$ python -q
>>> import numpy as np
>>> np.set_printoptions(precision=2, suppress=True, linewidth=120, legacy="1.25")
>>> rd = lambda a: np.round(a, 2) + 0
>>> data = np.load("dump.npy")
>>> data
array([[ 1.3 , -0.2 , -0.6 ,  2.  , -1.6 , -0.6 , -0.5 , -1.1 ],
       [-2.4 , -0.2 , -1.  ,  1.1 , -0.7 , -0.5 , -0.5 , -0.7 ],
       [-0.48,  1.4 , -0.29, -0.08, -1.02, -0.48, -1.71,  0.72],
       [ 1.2 ,  0.1 ,  0.1 ,  0.4 ,  0.9 ,  2.2 ,  1.7 , -1.  ],
       [ 1.  ,  1.1 ,  0.4 , -0.5 , -0.2 ,  0.  , -1.7 ,  0.5 ],
       [-0.4 , -0.6 , -0.1 , -1.7 ,  0.2 ,  1.5 ,  0.9 ,  2.3 ],
       [-0.6 ,  1.5 , -0.3 ,  0.  , -1.  , -0.4 , -1.7 ,  0.6 ],
       [-0.2 , -1.5 , -0.6 ,  0.6 ,  0.5 , -0.3 ,  0.3 , -0.4 ]])
>>> np.allclose(data, data.T)
False
>>> rd(np.abs(np.linalg.eigvals(data)).max())
3.46
>>> np.allclose(data @ data.T, data.T @ data)
False
>>> rd(np.trace(data))
0.41
>>> rd((data + data.T) / 2)
array([[ 1.3 , -1.3 , -0.54,  1.6 , -0.3 , -0.5 , -0.55, -0.65],
       [-1.3 , -0.2 ,  0.2 ,  0.6 ,  0.2 , -0.55,  0.5 , -1.1 ],
       [-0.54,  0.2 , -0.29,  0.01, -0.31, -0.29, -1.  ,  0.06],
       [ 1.6 ,  0.6 ,  0.01,  0.4 ,  0.2 ,  0.25,  0.85, -0.2 ],
       [-0.3 ,  0.2 , -0.31,  0.2 , -0.2 ,  0.1 , -1.35,  0.5 ],
       [-0.5 , -0.55, -0.29,  0.25,  0.1 ,  1.5 ,  0.25,  1.  ],
       [-0.55,  0.5 , -1.  ,  0.85, -1.35,  0.25, -1.7 ,  0.45],
       [-0.65, -1.1 ,  0.06, -0.2 ,  0.5 ,  1.  ,  0.45, -0.4 ]])
>>> rng = np.random.default_rng(533)
>>> B = data + rng.integers(-2, 3, (8, 7)) @ rng.integers(-2, 3, (7, 8))
>>> rd(B)
array([[-10.7 ,   6.8 ,  -1.6 ,   0.  ,  -2.6 ,  -2.6 ,   2.5 , -13.1 ],
       [ -3.4 ,   3.8 ,   7.  ,  -1.9 ,  -3.7 ,   1.5 ,  -8.5 ,   1.3 ],
       [  4.52,  -9.6 ,  -1.29,  -7.08,  -7.02,  -8.48,  -2.71,   2.72],
       [ -0.8 ,   3.1 ,  -3.9 ,   4.4 ,   6.9 ,   1.2 ,  10.7 ,  -4.  ],
       [  4.  ,   2.1 ,   4.4 ,  -5.5 ,  -2.2 ,  -2.  ,  -7.7 ,   1.5 ],
       [ -2.4 ,   0.4 ,  -1.1 ,   2.3 ,   0.2 ,   3.5 ,   1.9 ,  -1.7 ],
       [  3.4 ,  -2.5 ,  -3.3 ,   3.  ,   4.  ,   2.6 ,   2.3 ,  12.6 ],
       [ -0.2 ,   4.5 ,  -0.6 ,   3.6 ,   8.5 ,   4.7 ,   3.3 ,   7.6 ]])
>>> rd(B - data)
array([[-12.,   7.,  -1.,  -2.,  -1.,  -2.,   3., -12.],
       [ -1.,   4.,   8.,  -3.,  -3.,   2.,  -8.,   2.],
       [  5., -11.,  -1.,  -7.,  -6.,  -8.,  -1.,   2.],
       [ -2.,   3.,  -4.,   4.,   6.,  -1.,   9.,  -3.],
       [  3.,   1.,   4.,  -5.,  -2.,  -2.,  -6.,   1.],
       [ -2.,   1.,  -1.,   4.,   0.,   2.,   1.,  -4.],
       [  4.,  -4.,  -3.,   3.,   5.,   3.,   4.,  12.],
       [  0.,   6.,   0.,   3.,   8.,   5.,   3.,   8.]])
>>> rd(np.linalg.svd(B - data, compute_uv=False))
array([25.22, 23.89, 17.44,  7.22,  4.8 ,  1.98,  0.27,  0.  ])
>>> U, sv, VT = np.linalg.svd(data)
>>> np.argmax(sv[:-1] / (sv[1:] + 1e-6)) + 1
7
>>> B = U[:, :7] @ np.diag(sv[:7]) @ VT[:7]
>>> rd(np.linalg.norm(data - B, 2)), rd(sv[7])
(0.01, 0.01)
>>> np.linalg.matrix_rank(data, rtol=0.05)
7
>>> rd(np.abs(data - B).max())
0.01
>>> rd(B)
array([[ 1.3 , -0.2 , -0.6 ,  2.  , -1.6 , -0.6 , -0.5 , -1.1 ],
       [-2.4 , -0.2 , -1.  ,  1.1 , -0.7 , -0.5 , -0.5 , -0.7 ],
       [-0.48,  1.4 , -0.29, -0.07, -1.02, -0.48, -1.71,  0.72],
       [ 1.2 ,  0.1 ,  0.1 ,  0.4 ,  0.9 ,  2.2 ,  1.7 , -1.  ],
       [ 1.  ,  1.1 ,  0.4 , -0.5 , -0.2 ,  0.  , -1.7 ,  0.5 ],
       [-0.4 , -0.6 , -0.1 , -1.7 ,  0.2 ,  1.5 ,  0.9 ,  2.3 ],
       [-0.6 ,  1.5 , -0.3 , -0.01, -1.  , -0.4 , -1.7 ,  0.6 ],
       [-0.2 , -1.5 , -0.6 ,  0.6 ,  0.5 , -0.3 ,  0.3 , -0.4 ]])
>>> rd(np.linalg.norm(data - B) / np.linalg.norm(data))
0.0
>>> x = np.array([3, 1, 3, 1, -2, 2, 1, 1])
>>> y = data @ x
>>> rd(y)
array([  4.3, -10.1,  -0.9,   7.7,   4. ,   2. ,  -1.1,  -5. ])
>>> rd(np.linalg.solve(data.T, data[0]))
array([1., 0., 0., 0., 0., 0., 0., 0.])
>>> B = np.linalg.inv(data)
>>> rd(np.linalg.inv(B))
array([[ 1.3 , -0.2 , -0.6 ,  2.  , -1.6 , -0.6 , -0.5 , -1.1 ],
       [-2.4 , -0.2 , -1.  ,  1.1 , -0.7 , -0.5 , -0.5 , -0.7 ],
       [-0.48,  1.4 , -0.29, -0.08, -1.02, -0.48, -1.71,  0.72],
       [ 1.2 ,  0.1 ,  0.1 ,  0.4 ,  0.9 ,  2.2 ,  1.7 , -1.  ],
       [ 1.  ,  1.1 ,  0.4 , -0.5 , -0.2 ,  0.  , -1.7 ,  0.5 ],
       [-0.4 , -0.6 , -0.1 , -1.7 ,  0.2 ,  1.5 ,  0.9 ,  2.3 ],
       [-0.6 ,  1.5 , -0.3 ,  0.  , -1.  , -0.4 , -1.7 ,  0.6 ],
       [-0.2 , -1.5 , -0.6 ,  0.6 ,  0.5 , -0.3 ,  0.3 , -0.4 ]])
>>> (np.abs(B) > 1e-9).astype(int)
array([[1, 1, 1, 1, 1, 1, 1, 1],
       [1, 1, 1, 1, 1, 1, 1, 1],
       [1, 1, 1, 1, 1, 1, 1, 1],
       [1, 1, 1, 1, 1, 1, 1, 1],
       [1, 1, 1, 1, 1, 1, 1, 1],
       [1, 1, 1, 1, 1, 1, 1, 1],
       [1, 1, 1, 1, 1, 1, 1, 1],
       [1, 1, 1, 1, 1, 1, 1, 1]])
>>> rd(np.linalg.slogdet(data)[0])
-1.0
>>> u = np.array([5, 4, 7, 4, 1, 1, 5, 6, 0])
>>> feats = u[np.abs(np.subtract.outer(np.arange(9), np.arange(9)))]
>>> feats
array([[5, 4, 7, 4, 1, 1, 5, 6, 0],
       [4, 5, 4, 7, 4, 1, 1, 5, 6],
       [7, 4, 5, 4, 7, 4, 1, 1, 5],
       [4, 7, 4, 5, 4, 7, 4, 1, 1],
       [1, 4, 7, 4, 5, 4, 7, 4, 1],
       [1, 1, 4, 7, 4, 5, 4, 7, 4],
       [5, 1, 1, 4, 7, 4, 5, 4, 7],
       [6, 5, 1, 1, 4, 7, 4, 5, 4],
       [0, 6, 5, 1, 1, 4, 7, 4, 5]])
>>> # symmetric, so the eigenvalues are real
>>> u, v = feats[4], feats[1]
>>> u @ v
137
>>> p = (u @ v) / (u @ u) * u
>>> np.outer(u, v)
array([[ 4,  5,  4,  7,  4,  1,  1,  5,  6],
       [16, 20, 16, 28, 16,  4,  4, 20, 24],
       [28, 35, 28, 49, 28,  7,  7, 35, 42],
       [16, 20, 16, 28, 16,  4,  4, 20, 24],
       [20, 25, 20, 35, 20,  5,  5, 25, 30],
       [16, 20, 16, 28, 16,  4,  4, 20, 24],
       [28, 35, 28, 49, 28,  7,  7, 35, 42],
       [16, 20, 16, 28, 16,  4,  4, 20, 24],
       [ 4,  5,  4,  7,  4,  1,  1,  5,  6]])
>>> rd((v - p) @ u)
0.0
